$ python3 -q
>>> import numpy as np
>>> np.set_printoptions(precision=3, suppress=True, linewidth=140, sign=" ")
>>> M = np.array([[-1.0, -2.0, 0.0, 0.0, 0.0],
...     [-2.0, -1.0, -2.0, 0.0, 0.0],
...     [0.0, -2.0, 2.0, -2.0, 0.0],
...     [0.0, 0.0, -2.0, -2.0, -2.0],
...     [0.0, 0.0, 0.0, -2.0, 2.0]])
>>> # symmetric
>>> w, evecs = np.linalg.eigh(M)
>>> np.unique(w.round(6) + 0, return_counts=True)[1]
array([ 1,  1,  1,  1,  1])
>>> np.abs(evecs[:, -1]).round(6).argmax()
np.int64(2)
>>> print(np.abs(evecs[:, -1]))
[ 0.144  0.359  0.748  0.379  0.384]
>>> np.round(evecs.T @ evecs, 3) + 0
array([[ 1.,  0.,  0.,  0.,  0.],
       [ 0.,  1.,  0.,  0.,  0.],
       [ 0.,  0.,  1.,  0.,  0.],
       [ 0.,  0.,  0.,  1.,  0.],
       [ 0.,  0.,  0.,  0.,  1.]])
>>> print(np.linalg.eigvalsh(M @ M))
[  0.123   6.286   8.591  15.214  15.786]
>>> np.round(evecs @ np.diag(w) @ evecs.T, 3) + 0
array([[-1., -2.,  0.,  0.,  0.],
       [-2., -1., -2.,  0.,  0.],
       [ 0., -2.,  2., -2.,  0.],
       [ 0.,  0., -2., -2., -2.],
       [ 0.,  0.,  0., -2.,  2.]])
>>> np.round(evecs.T @ M @ evecs, 3) + 0
array([[-3.901,  0.   ,  0.   ,  0.   ,  0.   ],
       [ 0.   , -2.931,  0.   ,  0.   ,  0.   ],
       [ 0.   ,  0.   ,  0.351,  0.   ,  0.   ],
       [ 0.   ,  0.   ,  0.   ,  2.507,  0.   ],
       [ 0.   ,  0.   ,  0.   ,  0.   ,  3.973]])
>>> w
array([-3.901, -2.931,  0.351,  2.507,  3.973])
>>> w, evecs = np.linalg.eigh(M)
>>> vec = np.array([0, 2, 1, 1, 1])
>>> vec @ M @ vec
np.float64(-18.0)
>>> np.abs(M).sum(axis=1).max(), round(np.abs(w).max(), 3)
(np.float64(6.0), np.float64(3.973))
>>> (np.sign(evecs[:, -1].round(6)) == np.sign(evecs[0, -1].round(6))).astype(int)
array([ 1,  0,  1,  0,  1])
>>> w, evecs = np.linalg.eig(M)
>>> print(w)
[-3.901 -2.931  0.351  3.973  2.507]
>>> np.sort(np.linalg.eigvals(M.T))
array([-3.901, -2.931,  0.351,  2.507,  3.973])
>>> A = np.load("sample18.npy")
>>> print(A)
[[ 0.987  0.088  0.02  -0.049  0.047  0.024]
 [ 0.088  0.411 -0.144  0.257 -0.373 -0.091]
 [ 0.02  -0.144  0.96   0.023 -0.127  0.017]
 [-0.049  0.257  0.023  0.527 -0.159  0.394]
 [ 0.047 -0.373 -0.127 -0.159  0.477  0.258]
 [ 0.024 -0.091  0.017  0.394  0.258  0.638]]
>>> round(float(np.linalg.eigvalsh(M).min()), 3)
-3.901
>>> w1 = np.array([[-7, -6, 3, 3, -6, -4],
...     [0, -1, -9, 4, -4, -2],
...     [6, 6, -3, 1, -8, -4],
...     [-3, 2, 6, -2, 3, 8],
...     [6, 3, 1, 2, -3, -3],
...     [7, 5, -8, 3, -1, 8]])
>>> b = np.array([1, 3, 0, 2, 0, 0])
>>> H = np.maximum(A @ w1 + b, 0)
>>> (H > 0).mean(axis=0)
array([ 0.667,  0.833,  0.333,  1.   ,  0.5  ,  0.667])
>>> (H > 0).astype(int)
array([[ 0,  0,  1,  1,  0,  0],
       [ 0,  1,  0,  1,  1,  1],
       [ 1,  1,  0,  1,  0,  0],
       [ 1,  1,  0,  1,  1,  1],
       [ 1,  1,  1,  1,  1,  1],
       [ 1,  1,  0,  1,  0,  1]])
>>> np.linalg.matrix_rank(H)
np.int64(6)
>>> W2 = np.array([[2, 3, 3],
...     [-2, 3, -1],
...     [-1, 2, 1],
...     [-2, 1, -1],
...     [-1, 1, -1],
...     [-2, -2, -2]])
>>> (H @ W2).round(6).argmax(axis=1)
array([ 1,  1,  1,  1,  1,  1])
>>> left, s, Vh = np.linalg.svd(A)
>>> np.argmax(s[:-1] / (s[1:] + 1e-6)) + 1
np.int64(4)
>>> M2 = left[:, :4] @ np.diag(s[:4]) @ Vh[:4]
>>> print(round(float(np.linalg.norm(A - M2, 2)), 3), round(s[4], 3))
0.0 0.0
>>> np.linalg.matrix_rank(M2)
np.int64(4)
>>> M2
array([[ 0.987,  0.088,  0.02 , -0.049,  0.047,  0.024],
       [ 0.088,  0.411, -0.144,  0.257, -0.373, -0.091],
       [ 0.02 , -0.144,  0.96 ,  0.023, -0.127,  0.017],
       [-0.049,  0.257,  0.023,  0.527, -0.159,  0.394],
       [ 0.047, -0.373, -0.127, -0.159,  0.477,  0.258],
       [ 0.024, -0.091,  0.017,  0.394,  0.258,  0.638]])
>>> m1 = np.array([[0, 0, -1, 3, 5],
...     [0, 0, 5, 0, 9],
...     [0, 0, 0, -7, -3],
...     [0, 0, 0, 0, -4],
...     [0, 0, 0, 0, 0]])
>>> rk = np.linalg.matrix_rank(m1)
>>> rk
np.int64(3)
>>> null = np.linalg.svd(m1)[2][rk:].T
>>> null.shape
(5, 2)
>>> np.round(m1 @ null, 3) + 0
array([[ 0.,  0.],
       [ 0.,  0.],
       [ 0.,  0.],
       [ 0.,  0.],
       [ 0.,  0.]])
>>> np.allclose(m1 @ null, 0)
True
>>> w1 = np.array([[3, -9, -3, 9, -1, 9],
...     [-5, 5, -5, 0, 3, -5],
...     [7, 3, -7, 2, 5, 3],
...     [4, 1, 4, 6, -3, 9],
...     [9, 0, 9, -3, 6, -9]])
>>> b = np.array([4, 0, 0, 4, 3, 3])
>>> H = np.maximum(m1 @ w1 + b, 0)
>>> (H > 0).mean(axis=0)
array([ 0.6,  0.2,  0.4,  0.6,  0.8,  0.4])
>>> print((H > 0).astype(int))
[[ 1  0  1  1  1  0]
 [ 1  1  1  0  1  0]
 [ 0  0  0  0  1  0]
 [ 0  0  0  1  0  1]
 [ 1  0  0  1  1  1]]
>>> np.linalg.matrix_rank(H)
np.int64(5)
>>> H
array([[  54,    0,   64,    5,   19,    0],
       [ 120,   15,   46,    0,   82,    0],
       [   0,    0,    0,    0,    6,    0],
       [   0,    0,    0,   16,    0,   39],
       [   4,    0,    0,    4,    3,    3]])
>>> W2 = np.array([[5, 4], [2, 3], [0, 4], [2, 5], [2, 2], [0, 5]])
>>> w1 @ W2
array([[ 13,  61],
       [ -9, -44],
       [ 55,  44],
       [ 28, 104],
       [ 51,  24]])
>>> H @ W2
array([[ 318,  535],
       [ 794,  873],
       [  12,   12],
       [  32,  275],
       [  34,   57]])
>>> hat = np.triu(np.array([[2, 1, 1, 3, 3],
...     [1, 1, 3, 3, 2],
...     [0, 1, 2, 3, 3],
...     [3, 1, 3, 3, 0],
...     [2, 1, 1, 0, 3]]), 1) + np.eye(5)
>>> M2 = hat @ m1 @ np.linalg.inv(hat)
>>> np.linalg.matrix_rank(M2)
np.int64(3)
>>> M2
array([[  0.,   0.,   4., -16., -13.],
       [  0.,   0.,   5., -36., -27.],
       [  0.,   0.,   0.,  -7., -15.],
       [  0.,   0.,   0.,   0.,  -4.],
       [  0.,   0.,   0.,   0.,   0.]])
>>> print(hat @ m1 - m1 @ hat)
[[  0.   0.   5.  -4.  -3.]
 [  0.   0.   0. -36. -36.]
 [  0.   0.   0.   0. -12.]
 [  0.   0.   0.   0.   0.]
 [  0.   0.   0.   0.   0.]]
>>> np.poly(m1)
array([ 1.,  0.,  0.,  0.,  0.,  0.])
>>> np.einsum("ii->", m1)
np.int64(0)
>>> round(np.linalg.det(2 * m1), 3), round(np.linalg.det(m1), 3)
(np.float64(0.0), np.float64(0.0))
>>> print(np.einsum("ij,ji->", m1, m1))
0
>>> def softmax(z):
...     e = np.exp(z - z.max(axis=-1, keepdims=True))
...     return e / e.sum(axis=-1, keepdims=True)
... 
>>> np.round(softmax(m1[1]), 3) + 0
array([ 0.   ,  0.   ,  0.018,  0.   ,  0.982])
>>> att = m1 @ m1.T / np.sqrt(5)
>>> softmax(att).round(6).argmax(axis=1)
array([ 1,  1,  2,  3,  0])
>>> J = np.loadtxt("block0.csv", delimiter=",")
>>> print(J)
[[ -6.69   -0.823  -7.719 -18.661  -5.837]
 [  2.237  -8.086  -5.308  -6.941  -5.044]
 [-11.539  -0.906  23.889  -5.51   -5.629]
 [-16.994   3.161  -1.441  -3.572  -6.442]
 [  8.299   0.278   2.225  -3.761   8.457]
 [-10.4     3.159   6.696   1.38   23.969]
 [ -8.296  17.048  -0.578  -8.967  -4.7  ]
 [  8.223  11.797  -3.178  -1.126   5.653]
 [-10.811  -2.605   0.938  -5.323  11.797]
 [ -1.338  -9.966  -2.581   4.331  20.237]
 [ -4.224  27.597   8.759 -10.803 -15.267]
 [  1.879  -8.54   -2.609   2.34    5.234]
 [ -2.775 -13.825   1.003   1.933   5.268]
 [-18.028  -1.438  -3.378   8.304  12.249]
 [ -5.71   -0.723  -9.224  -2.69    4.951]
 [  1.095  -8.407  -4.929  -4.874  15.65 ]
 [ -2.099  -2.412   0.762   9.609  -5.228]
 [ -5.072   0.421  16.414   4.11    5.246]
 [  2.088   2.438  -5.466   3.107  15.128]
 [  0.576  -5.046  -2.025  -9.305  -0.452]
 [ -4.788   3.544 -11.023   3.129  -0.215]
 [ -0.625   8.774  11.085   7.23   -1.115]
 [  0.15   -7.659  -3.848 -10.749  -6.554]
 [ 11.453   7.75    6.678  -3.739   8.399]
 [ -6.396  16.31   -1.142  -0.636  -0.567]]
>>> np.linalg.norm(J, axis=1).argmax()
np.int64(10)
>>> np.round(np.linalg.norm(J[15], 1), 3), np.round(np.linalg.norm(J[15], np.inf), 3)
(np.float64(34.955), np.float64(15.65))
>>> np.round(J[15] @ J[22], 3)
np.float64(33.341)
>>> round(np.linalg.norm(J, 1), 3), round(np.linalg.norm(J, np.inf), 3)
(np.float64(199.288), np.float64(66.65))
>>> round(float(np.linalg.norm(J, "nuc")), 3)
206.891
>>> round(np.linalg.norm(J, 2), 3)
np.float64(57.485)
>>> X = np.loadtxt("x.csv", delimiter=",")
>>> print(X)
[[ 0.04   0.094 -0.04   0.094  0.094  0.013  0.094 -0.04 ]
 [ 0.094  0.219 -0.094  0.219  0.219  0.031  0.219 -0.094]
 [-0.04  -0.094  0.04  -0.094 -0.094 -0.013 -0.094  0.04 ]
 [ 0.094  0.219 -0.094  0.219  0.219  0.031  0.219 -0.094]
 [ 0.094  0.219 -0.094  0.219  0.219  0.031  0.219 -0.094]
 [ 0.013  0.031 -0.013  0.031  0.031  0.004  0.031 -0.013]
 [ 0.094  0.219 -0.094  0.219  0.219  0.031  0.219 -0.094]
 [-0.04  -0.094  0.04  -0.094 -0.094 -0.013 -0.094  0.04 ]]
>>> # null space of dimension 7
>>> idx = J[:, 0] > np.median(J[:, 0])
>>> f = J[idx].mean(axis=0) - J[~idx].mean(axis=0)
>>> f
array([11.256, -5.507, -2.55 ,  1.713,  3.121])
>>> print(idx.astype(int))
[ 0  1  0  0  1  0  0  1  0  1  0  1  0  0  0  1  1  0  1  1  0  1  1  1  0]
>>> np.argsort(-np.abs(f).round(6), kind="stable")
array([ 0,  1,  4,  2,  3])
>>> left, s, Vh = np.linalg.svd(X)
>>> s.round(3) + 0
array([ 1.,  0.,  0.,  0.,  0.,  0.,  0.,  0.])
>>> M2 = left[:, :1] @ np.diag(s[:1]) @ Vh[:1]
>>> np.linalg.matrix_rank(M2)
np.int64(1)
>>> round(np.linalg.norm(X - M2, 2), 3), round(s[1], 3)
(np.float64(0.0), np.float64(0.0))
>>> np.linalg.matrix_rank(X, rtol=0.05)
np.int64(1)
